$ python -q
>>> import numpy as np
>>> import numpy.linalg as la
>>> np.set_printoptions(precision=2, suppress=True, linewidth=100)
>>> M2 = np.array([[-2, 1],
...     [2, 3],
...     [-2, 0],
...     [-1, -2],
...     [1, 0],
...     [0, 0],
...     [0, 1],
...     [-3, -3],
...     [2, -1],
...     [-2, -1]])
>>> W2 = np.array([[2, 2, -2, -2, 1, 0, 1, 2, -2, 0, -2],
...     [0, 2, -2, -1, 0, 2, 1, -1, 1, -1, 2]])
>>> M = M2 @ W2
>>> print(M)
[[ -4  -2   2   3  -2   2  -1  -5   5  -1   6]
 [  4  10 -10  -7   2   6   5   1  -1  -3   2]
 [ -4  -4   4   4  -2   0  -2  -4   4   0   4]
 [ -2  -6   6   4  -1  -4  -3   0   0   2  -2]
 [  2   2  -2  -2   1   0   1   2  -2   0  -2]
 [  0   0   0   0   0   0   0   0   0   0   0]
 [  0   2  -2  -1   0   2   1  -1   1  -1   2]
 [ -6 -12  12   9  -3  -6  -6  -3   3   3   0]
 [  4   2  -2  -3   2  -2   1   5  -5   1  -6]
 [ -4  -6   6   5  -2  -2  -3  -3   3   1   2]]
>>> print(np.argsort(-la.norm(M, axis=0).round(6), kind="stable")[:3])
[1 2 3]
>>> print([round(float(x), 2) for x in la.svd(M, compute_uv=False)[:3]])
[35.85, 16.75, 0.0]
>>> print(la.cond(M) > 100)
True
>>> print(la.matrix_rank(M, rtol=0.1))
2
>>> E = np.load("x.npy")
>>> print(E)
[[-0.92  0.94  1.01 -2.18  0.46 -0.41 -2.65 -0.45  2.18 -1.43  1.75]
 [-0.79 -1.27 -0.19  1.    0.91 -2.9  -0.23 -3.49 -0.44 -0.17 -0.15]
 [-2.63 -0.41 -0.63 -0.63 -0.59 -1.08  2.91  1.05  1.61 -1.79 -0.47]
 [-2.11  1.97 -0.06 -2.19  0.71 -0.58 -0.46  0.08 -1.96  1.63 -2.08]
 [-2.24 -1.18 -0.55  1.44 -1.21  0.07 -2.12  1.46 -2.35 -1.32  0.92]
 [ 1.19  2.04 -3.93  0.25  0.35 -0.38 -0.6  -0.18 -0.01 -1.77 -0.45]
 [ 0.13 -2.73 -1.49 -2.1  -1.77  1.45 -0.95 -1.17  0.61  0.18 -1.74]
 [-1.84  1.37 -1.09  0.69 -1.3   2.04  0.81 -2.12  0.36  1.58  2.11]
 [-0.66  0.09  1.06  0.44  2.15  2.87  0.41 -1.39 -0.73 -2.5  -1.23]
 [ 1.32  1.1   1.35 -1.4  -2.76 -0.55  1.08 -1.18 -2.03 -1.83  0.55]
 [ 0.4  -1.54 -1.21 -2.22  2.11  0.16  1.23  0.34 -1.72  0.14  2.65]]
>>> def softmax(z):
...     e = np.exp(z - z.max(axis=-1, keepdims=True))
...     return e / e.sum(axis=-1, keepdims=True)
... 
>>> print(softmax(E[3]))
[0.01 0.4  0.05 0.01 0.11 0.03 0.03 0.06 0.01 0.28 0.01]
>>> print(softmax(E[3] + 4))
[0.01 0.4  0.05 0.01 0.11 0.03 0.03 0.06 0.01 0.28 0.01]
>>> print(np.round(softmax(10 * E[3]), 2) + 0)
[0.   0.97 0.   0.   0.   0.   0.   0.   0.   0.03 0.  ]
>>> att = E @ E.T / np.sqrt(11)
>>> print(softmax(att)[3] @ E)
[-2.1   1.96 -0.06 -2.18  0.7  -0.57 -0.46  0.08 -1.95  1.62 -2.06]
>>> print(np.round(softmax(att), 2) + 0)
[[0.99 0.   0.   0.   0.   0.   0.   0.   0.   0.   0.  ]
 [0.   0.99 0.   0.   0.   0.   0.   0.   0.   0.   0.  ]
 [0.   0.   0.99 0.   0.   0.   0.   0.   0.   0.   0.  ]
 [0.   0.   0.   0.99 0.   0.   0.   0.   0.   0.   0.  ]
 [0.   0.   0.   0.   0.99 0.   0.   0.   0.   0.   0.  ]
 [0.   0.   0.   0.   0.   0.99 0.   0.   0.   0.   0.  ]
 [0.   0.   0.   0.   0.   0.   0.99 0.   0.   0.   0.  ]
 [0.   0.   0.   0.   0.   0.   0.   0.99 0.   0.   0.  ]
 [0.   0.   0.   0.   0.   0.   0.   0.   0.99 0.   0.  ]
 [0.   0.   0.   0.   0.   0.   0.   0.   0.   0.99 0.  ]
 [0.   0.   0.   0.   0.   0.   0.   0.   0.   0.   0.99]]
